>>> import numpy as np
>>> from numpy import linalg as LA
>>> np.set_printoptions(precision=4, suppress=True, linewidth=100, sign=" ")
>>> A = np.load("mat.npy")
>>> A
array([[-1.2685, -1.2702, -3.062 , -2.1765, -0.3604, -2.7448],
       [ 4.2046, -0.6907,  1.4526, -1.8116, -1.0844, -0.5259],
       [ 0.7539,  3.9705, -0.9697, -0.9439, -0.2763, -2.5998],
       [ 3.317 , -1.5635, -2.4694, -1.8316, -0.352 , -1.4058],
       [-2.2429, -0.5894, -1.9376,  3.3726,  0.5278, -2.053 ],
       [ 2.7418, -1.9484,  0.6656, -0.6978, -3.5639,  0.2354],
       [ 0.3119, -0.7358, -3.5021,  1.0665, -0.788 , -3.2154],
       [ 1.8342,  2.1978, -1.6259,  2.8747, -1.2174,  2.1015],
       [-2.1282, -2.0511,  2.5398,  2.2748,  0.3465, -2.1256],
       [ 0.5542,  2.5974,  1.7921, -1.7971,  2.8783,  1.7945],
       [ 0.9544,  3.0022,  1.7228, -2.4612,  1.446 ,  1.9898],
       [-2.7875, -0.6282,  1.0553,  1.6026,  3.6097, -0.3515],
       [ 0.9086, -4.0213,  1.4751,  0.5839, -2.3425, -0.0008],
       [ 0.676 ,  1.3125, -0.2236, -1.3849,  4.566 , -0.0606],
       [-0.0541, -0.4216,  0.1532,  1.3651,  4.4117, -1.8626],
       [ 2.709 , -1.4553,  1.3952,  1.6367,  2.9349,  1.5179],
       [-2.0507, -3.7101,  0.1956,  1.6391,  1.862 ,  0.9155],
       [-1.2582,  1.2728, -2.016 ,  2.2724,  0.1449,  3.5423],
       [-1.2492, -0.4137, -3.6446, -1.5677, -2.0507, -1.8227],
       [ 3.3551, -0.2097, -1.2111, -0.1254, -1.3115, -3.2399],
       [ 2.2956,  3.2533, -0.4901,  2.3359,  1.7125, -0.7192],
       [ 3.2072,  1.2684, -0.5444, -0.0806, -2.106 ,  2.8925],
       [-1.4865,  0.7478,  3.6333, -1.0133,  2.79  , -0.4686],
       [ 1.7799,  2.2701, -2.3352,  1.2028,  2.9313, -1.089 ],
       [-0.1011,  1.1716, -3.9077,  0.4882, -1.517 , -2.4098],
       [ 0.2433, -0.7808,  0.6566, -3.0069, -3.2894,  2.0096],
       [-1.988 ,  1.3155, -0.4175,  4.281 , -0.012 ,  0.9033],
       [-2.564 ,  1.7383,  0.8245,  3.4527,  0.3522, -1.6367],
       [-1.6789,  3.5474, -1.3174,  1.4691,  1.3289,  1.9843],
       [-0.175 , -4.0033,  1.1028, -2.3657,  0.7364, -1.2601]])
>>> Xc = A - A.mean(axis=0)
>>> Uu, sv, vt = LA.svd(Xc, full_matrices=False)
>>> LA.matrix_rank(Xc)
np.int64(6)
>>> print(np.abs(vt[-1]))
[ 0.0451  0.3939  0.64    0.1354  0.4048  0.5011]
>>> np.abs(Uu[:, 0]).argmax()
np.int64(5)
>>> print(np.round(Xc.mean(axis=0), 4) + 0)
[ 0.  0.  0.  0.  0.  0.]
>>> print(np.abs(vt[0]).argmax())
4
>>> sv ** 2 / (sv ** 2).sum()
array([ 0.2803,  0.2131,  0.2069,  0.144 ,  0.0924,  0.0633])
>>> print(round(float((sv ** 2).sum() ** 2 / (sv ** 4).sum()), 4))
4.9987
>>> vt[0] * np.sign(vt[0, np.abs(vt[0]).argmax()])
array([-0.4391,  0.3806,  0.1631,  0.4528,  0.638 ,  0.154 ])
>>> W2 = A[[25, 1]].astype(float)
>>> for _ in range(4):
...     labels = LA.norm(A[:, None] - W2, axis=-1).argmin(axis=1)
...     W2 = np.array([A[labels == j].mean(axis=0) for j in range(2)])
... 
>>> labels
array([ 0,  1,  1,  1,  0,  1,  0,  0,  0,  1,  1,  0,  0,  1,  1,  1,  0,  0,  0,  1,  1,  1,  1,
        1,  0,  1,  0,  0,  0,  1])
>>> W2
array([[-1.1616, -0.1555, -1.0958,  1.5452, -0.0083, -0.4938],
       [ 1.5673,  0.4593,  0.2707, -0.6862,  0.7765, -0.1745]])
>>> np.abs(W2[1] - W2[0]).argmax()
np.int64(0)
>>> print(W2[1] - W2[0])
[ 2.7289  0.6148  1.3664 -2.2315  0.7848  0.3193]
